In [1]: import numpy as np

In [2]: import numpy.linalg as la

In [3]: np.set_printoptions(precision=2, suppress=True, linewidth=100)

In [4]: rnd = lambda a: np.round(a, 2) + 0

In [5]: data = np.load("layer19.npy")

In [6]: print(data)
[[ 0.45 -1.89 -1.54  0.48 -0.93]
 [ 1.21 -0.14  0.02  0.95 -0.77]
 [-0.2  -0.83 -0.17  0.62 -0.55]
 [-0.35  0.06  0.   -0.06 -0.36]]

In [7]: theta = np.radians(30)

In [8]: Rm = np.eye(5)

In [9]: Rm[0, 0] = Rm[1, 1] = np.cos(theta)

In [10]: Rm[0, 1], Rm[1, 0] = -np.sin(theta), np.sin(theta)

In [11]: print(rnd(Rm))
[[ 0.87 -0.5   0.    0.    0.  ]
 [ 0.5   0.87  0.    0.    0.  ]
 [ 0.    0.    1.    0.    0.  ]
 [ 0.    0.    0.    1.    0.  ]
 [ 0.    0.    0.    0.    1.  ]]

In [12]: B = data @ Rm.T

In [13]: print(rnd(B))
[[ 1.33 -1.41 -1.54  0.48 -0.93]
 [ 1.12  0.48  0.02  0.95 -0.77]
 [ 0.24 -0.82 -0.17  0.62 -0.55]
 [-0.33 -0.12  0.   -0.06 -0.36]]

In [14]: print(np.allclose(la.norm(data, axis=1), la.norm(B, axis=1)))
True

In [15]: print(rnd(la.svd(data, compute_uv=False)))
[2.99 1.5  0.75 0.38]

In [16]: print(np.unravel_index(np.abs(data).argmax(), data.shape))
(np.int64(0), np.int64(1))

In [17]: print(data.shape)
(4, 5)

In [18]: print(rnd(data.sum(axis=0)))
[ 1.11 -2.8  -1.69  1.99 -2.61]

In [19]: print(rnd(np.diff(data, axis=0)))
[[ 0.76  1.75  1.56  0.47  0.16]
 [-1.41 -0.69 -0.19 -0.33  0.22]
 [-0.15  0.89  0.17 -0.68  0.19]]

In [20]: G = data.T @ data

In [21]: print(np.allclose(G, G.T))
True

In [22]: print(rnd(G))
[[ 1.83 -0.87 -0.63  1.26 -1.11]
 [-0.87  4.28  3.05 -1.56  2.3 ]
 [-0.63  3.05  2.4  -0.83  1.51]
 [ 1.26 -1.56 -0.83  1.52 -1.5 ]
 [-1.11  2.3   1.51 -1.5   1.89]]

In [23]: arr = np.array([[1, 0, 0, 0, 0, 0, 0],
    ...:     [0, 2, 0, 0, 0, 0, 0],
    ...:     [0, 0, 3, 0, 0, 0, 0],
    ...:     [0, 0, 0, 1, 0, 0, 0],
    ...:     [0, 0, 0, 0, 2, 0, 0],
    ...:     [0, 0, 0, 0, 0, -1, 0],
    ...:     [0, 0, 0, 0, 0, 0, 2]])

In [24]: # equal to its transpose

In [25]: print(np.all(la.eigvalsh(arr) > 0))
False

In [26]: print([round(float(la.det(arr[:i, :i])), 2) + 0 for i in range(1, 8)])
[1.0, 2.0, 6.0, 6.0, 12.0, -12.0, -24.0]

In [27]: evals, vecs = la.eigh(arr)

In [28]: x = np.array([3, 0, 3, 3, 2, 1, 0])

In [29]: print(np.abs(arr).sum(axis=1).max(), np.abs(evals).max())
3 3.0

In [30]: print(vecs * np.abs(evals) @ vecs.T)
[[1. 0. 0. 0. 0. 0. 0.]
 [0. 2. 0. 0. 0. 0. 0.]
 [0. 0. 3. 0. 0. 0. 0.]
 [0. 0. 0. 1. 0. 0. 0.]
 [0. 0. 0. 0. 2. 0. 0.]
 [0. 0. 0. 0. 0. 1. 0.]
 [0. 0. 0. 0. 0. 0. 2.]]

In [31]: print(rnd(la.eigvalsh(arr[1:, 1:])))
[-1.  1.  2.  2.  2.  3.]

In [32]: print(rnd(la.det(arr)))
-24.0

In [33]: print(np.flatnonzero(la.matrix_power((arr != 0) + (arr.T != 0) + np.eye(7), 7)[1]))
[1]

In [34]: O, Rm = la.qr(arr)

In [35]: print(O.T @ O)
[[1. 0. 0. 0. 0. 0. 0.]
 [0. 1. 0. 0. 0. 0. 0.]
 [0. 0. 1. 0. 0. 0. 0.]
 [0. 0. 0. 1. 0. 0. 0.]
 [0. 0. 0. 0. 1. 0. 0.]
 [0. 0. 0. 0. 0. 1. 0.]
 [0. 0. 0. 0. 0. 0. 1.]]

In [36]: print(np.trace(O @ O.T))
7.0

In [37]: print(O.shape, Rm.shape)
(7, 7) (7, 7)

In [38]: print(Rm)
[[ 1.  0.  0.  0.  0.  0.  0.]
 [ 0.  2.  0.  0.  0.  0.  0.]
 [ 0.  0.  3.  0.  0.  0.  0.]
 [ 0.  0.  0.  1.  0.  0.  0.]
 [ 0.  0.  0.  0.  2.  0.  0.]
 [ 0.  0.  0.  0.  0. -1.  0.]
 [ 0.  0.  0.  0.  0.  0.  2.]]

In [39]: print(O)
[[ 1.  0.  0.  0.  0.  0.  0.]
 [-0.  1.  0.  0.  0.  0.  0.]
 [-0. -0.  1.  0.  0.  0.  0.]
 [-0. -0. -0.  1.  0.  0.  0.]
 [-0. -0. -0. -0.  1.  0.  0.]
 [-0. -0. -0. -0. -0.  1.  0.]
 [-0. -0. -0. -0. -0. -0.  1.]]

In [40]: print(O @ Rm)
[[ 1.  0.  0.  0.  0.  0.  0.]
 [ 0.  2.  0.  0.  0.  0.  0.]
 [ 0.  0.  3.  0.  0.  0.  0.]
 [ 0.  0.  0.  1.  0.  0.  0.]
 [ 0.  0.  0.  0.  2.  0.  0.]
 [ 0.  0.  0.  0.  0. -1.  0.]
 [ 0.  0.  0.  0.  0.  0.  2.]]

In [41]: m1 = np.load("case13.npy")

In [42]: print(m1)
[[-3.78 -2.43 -3.78  2.7   0.   -5.4  -0.54 -5.4  -2.7  -1.35]
 [ 0.28  0.18  0.28 -0.2   0.    0.4   0.04  0.4   0.2   0.1 ]
 [ 2.66  1.71  2.66 -1.9   0.    3.8   0.38  3.8   1.9   0.95]]

In [43]: # column 2 repeats column 0

In [44]: G = m1.T @ m1

In [45]: print(la.matrix_rank(G))
1

In [46]: print(rnd(np.trace(G)), rnd((m1 ** 2).sum()))
164.32 164.32
